$ python3 -q
>>> import numpy as np
>>> np.set_printoptions(precision=2, suppress=True, linewidth=140, floatmode="fixed")
>>> def tidy(a):
...     return np.round(a, 2) + 0
... 
>>> t = np.deg2rad(120)
>>> W0 = np.eye(8)
>>> W0[np.ix_([0, 5], [0, 5])] = [[np.cos(t), -np.sin(t)], [np.sin(t), np.cos(t)]]
>>> print(tidy(W0))
[[-0.50  0.00  0.00  0.00  0.00 -0.87  0.00  0.00]
 [ 0.00  1.00  0.00  0.00  0.00  0.00  0.00  0.00]
 [ 0.00  0.00  1.00  0.00  0.00  0.00  0.00  0.00]
 [ 0.00  0.00  0.00  1.00  0.00  0.00  0.00  0.00]
 [ 0.00  0.00  0.00  0.00  1.00  0.00  0.00  0.00]
 [ 0.87  0.00  0.00  0.00  0.00 -0.50  0.00  0.00]
 [ 0.00  0.00  0.00  0.00  0.00  0.00  1.00  0.00]
 [ 0.00  0.00  0.00  0.00  0.00  0.00  0.00  1.00]]
>>> x0 = np.array([3, 3, 2, 0, 0, 0, 1, 0])
>>> print(8 - np.linalg.matrix_rank(W0 - np.eye(8), tol=1e-8))
6
>>> Y = W0 / np.linalg.norm(W0, axis=1, keepdims=True)
>>> G = Y @ Y.T
>>> print(tidy(G))
[[1.00 0.00 0.00 0.00 0.00 0.00 0.00 0.00]
 [0.00 1.00 0.00 0.00 0.00 0.00 0.00 0.00]
 [0.00 0.00 1.00 0.00 0.00 0.00 0.00 0.00]
 [0.00 0.00 0.00 1.00 0.00 0.00 0.00 0.00]
 [0.00 0.00 0.00 0.00 1.00 0.00 0.00 0.00]
 [0.00 0.00 0.00 0.00 0.00 1.00 0.00 0.00]
 [0.00 0.00 0.00 0.00 0.00 0.00 1.00 0.00]
 [0.00 0.00 0.00 0.00 0.00 0.00 0.00 1.00]]
>>> print(tidy(np.linalg.norm(Y, axis=1)))
[1.00 1.00 1.00 1.00 1.00 1.00 1.00 1.00]
>>> print(G[7])
[0.00 0.00 0.00 0.00 0.00 0.00 0.00 1.00]
>>> Q, r_ = np.linalg.qr(W0)
>>> print(tidy(np.abs(np.diag(r_))))
[1.00 1.00 1.00 1.00 1.00 1.00 1.00 1.00]
>>> print(tidy(Q))
[[-0.50  0.00  0.00  0.00  0.00  0.87  0.00  0.00]
 [ 0.00  1.00  0.00  0.00  0.00  0.00  0.00  0.00]
 [ 0.00  0.00  1.00  0.00  0.00  0.00  0.00  0.00]
 [ 0.00  0.00  0.00  1.00  0.00  0.00  0.00  0.00]
 [ 0.00  0.00  0.00  0.00  1.00  0.00  0.00  0.00]
 [ 0.87  0.00  0.00  0.00  0.00  0.50  0.00  0.00]
 [ 0.00  0.00  0.00  0.00  0.00  0.00  1.00  0.00]
 [ 0.00  0.00  0.00  0.00  0.00  0.00  0.00  1.00]]
>>> print(tidy(r_))
[[ 1.00  0.00  0.00  0.00  0.00  0.00  0.00  0.00]
 [ 0.00  1.00  0.00  0.00  0.00  0.00  0.00  0.00]
 [ 0.00  0.00  1.00  0.00  0.00  0.00  0.00  0.00]
 [ 0.00  0.00  0.00  1.00  0.00  0.00  0.00  0.00]
 [ 0.00  0.00  0.00  0.00  1.00  0.00  0.00  0.00]
 [ 0.00  0.00  0.00  0.00  0.00 -1.00  0.00  0.00]
 [ 0.00  0.00  0.00  0.00  0.00  0.00  1.00  0.00]
 [ 0.00  0.00  0.00  0.00  0.00  0.00  0.00  1.00]]
>>> print(tidy(Q @ r_))
[[-0.50  0.00  0.00  0.00  0.00 -0.87  0.00  0.00]
 [ 0.00  1.00  0.00  0.00  0.00  0.00  0.00  0.00]
 [ 0.00  0.00  1.00  0.00  0.00  0.00  0.00  0.00]
 [ 0.00  0.00  0.00  1.00  0.00  0.00  0.00  0.00]
 [ 0.00  0.00  0.00  0.00  1.00  0.00  0.00  0.00]
 [ 0.87  0.00  0.00  0.00  0.00 -0.50  0.00  0.00]
 [ 0.00  0.00  0.00  0.00  0.00  0.00  1.00  0.00]
 [ 0.00  0.00  0.00  0.00  0.00  0.00  0.00  1.00]]
>>> print(tidy(np.linalg.norm(W0, axis=0)))
[1.00 1.00 1.00 1.00 1.00 1.00 1.00 1.00]
>>> print(W0[:, 3] @ W0[:, 6])
0.0
>>> rng = np.random.default_rng(2255)
>>> labels = rng.permutation(8)
>>> print(labels)
[6 1 7 0 5 3 2 4]
>>> Y = W0[labels][:, labels]
>>> print(np.trace(Y))
5.0
>>> print(tidy(np.diag(Y)))
[ 1.00  1.00  1.00 -0.50 -0.50  1.00  1.00  1.00]
>>> print(tidy(np.linalg.det(Y)), tidy(np.linalg.det(W0[labels])))
1.0 1.0
>>> K = np.loadtxt("dump.csv", delimiter=",")
>>> print(tidy(K))
[[0.38 0.00 0.12 0.00 0.00 0.12 0.38 0.00]
 [0.15 0.23 0.00 0.23 0.23 0.08 0.00 0.08]
 [0.25 0.08 0.08 0.08 0.17 0.08 0.25 0.00]
 [0.08 0.25 0.08 0.08 0.17 0.17 0.08 0.08]
 [0.18 0.09 0.00 0.00 0.36 0.09 0.00 0.27]
 [0.20 0.07 0.13 0.00 0.00 0.27 0.13 0.20]
 [0.13 0.07 0.00 0.13 0.20 0.20 0.07 0.20]
 [0.00 0.13 0.20 0.20 0.07 0.00 0.20 0.20]]
>>> # a transition matrix
>>> print(K @ np.ones(8))
[1.00 1.00 1.00 1.00 1.00 1.00 1.00 1.00]
>>> print(tidy(np.linalg.matrix_power(K, 2)))
[[0.25 0.04 0.07 0.06 0.10 0.17 0.21 0.10]
 [0.17 0.15 0.06 0.09 0.18 0.12 0.10 0.13]
 [0.21 0.08 0.06 0.07 0.16 0.15 0.15 0.13]
 [0.17 0.13 0.06 0.10 0.17 0.13 0.10 0.14]
 [0.17 0.10 0.09 0.08 0.17 0.09 0.13 0.18]
 [0.19 0.08 0.11 0.08 0.08 0.14 0.19 0.13]
 [0.16 0.11 0.09 0.08 0.14 0.13 0.13 0.16]
 [0.13 0.14 0.07 0.13 0.18 0.11 0.12 0.13]]
>>> print(tidy(np.sort(np.abs(np.linalg.eigvals(K)))[::-1]))
[1.00 0.37 0.22 0.22 0.21 0.21 0.13 0.04]
>>> p = np.eye(8)[0]
>>> for _ in range(7):
...     p = p @ K
...     print(p.round(2))
... 
[0.38 0.00 0.12 0.00 0.00 0.12 0.38 0.00]
[0.25 0.04 0.07 0.06 0.10 0.17 0.21 0.10]
[0.20 0.08 0.08 0.07 0.12 0.15 0.17 0.13]
[0.19 0.09 0.08 0.08 0.13 0.13 0.16 0.13]
[0.18 0.10 0.08 0.08 0.14 0.13 0.15 0.13]
[0.18 0.10 0.08 0.08 0.14 0.13 0.15 0.14]
[0.18 0.10 0.08 0.08 0.14 0.13 0.15 0.14]
>>> def softmax(z):
...     e = np.exp(z - z.max(axis=-1, keepdims=True))
...     return e / e.sum(axis=-1, keepdims=True)
... 
>>> print(tidy(softmax(K[1] + -3)))
[0.13 0.14 0.11 0.14 0.14 0.12 0.11 0.12]
>>> print(tidy(softmax(10 * K[1])))
[0.11 0.24 0.02 0.24 0.24 0.05 0.02 0.05]
>>> S = K @ K.T / np.sqrt(8)
>>> print(tidy(softmax(S)))
[[0.13 0.12 0.13 0.12 0.12 0.13 0.12 0.12]
 [0.12 0.13 0.12 0.13 0.13 0.12 0.13 0.12]
 [0.13 0.12 0.13 0.12 0.12 0.12 0.12 0.12]
 [0.12 0.13 0.12 0.13 0.13 0.12 0.13 0.12]
 [0.12 0.13 0.12 0.12 0.13 0.12 0.13 0.12]
 [0.13 0.12 0.12 0.12 0.12 0.13 0.13 0.12]
 [0.12 0.13 0.12 0.12 0.13 0.13 0.13 0.12]
 [0.12 0.12 0.12 0.12 0.12 0.12 0.12 0.13]]
>>> print(tidy(softmax(S + np.triu(np.full(S.shape, -np.inf), 1))))
[[1.00 0.00 0.00 0.00 0.00 0.00 0.00 0.00]
 [0.49 0.51 0.00 0.00 0.00 0.00 0.00 0.00]
 [0.34 0.33 0.33 0.00 0.00 0.00 0.00 0.00]
 [0.25 0.25 0.25 0.25 0.00 0.00 0.00 0.00]
 [0.19 0.20 0.20 0.20 0.21 0.00 0.00 0.00]
 [0.17 0.16 0.17 0.17 0.17 0.17 0.00 0.00]
 [0.14 0.14 0.14 0.14 0.14 0.14 0.14 0.00]
 [0.12 0.12 0.12 0.12 0.12 0.12 0.12 0.13]]
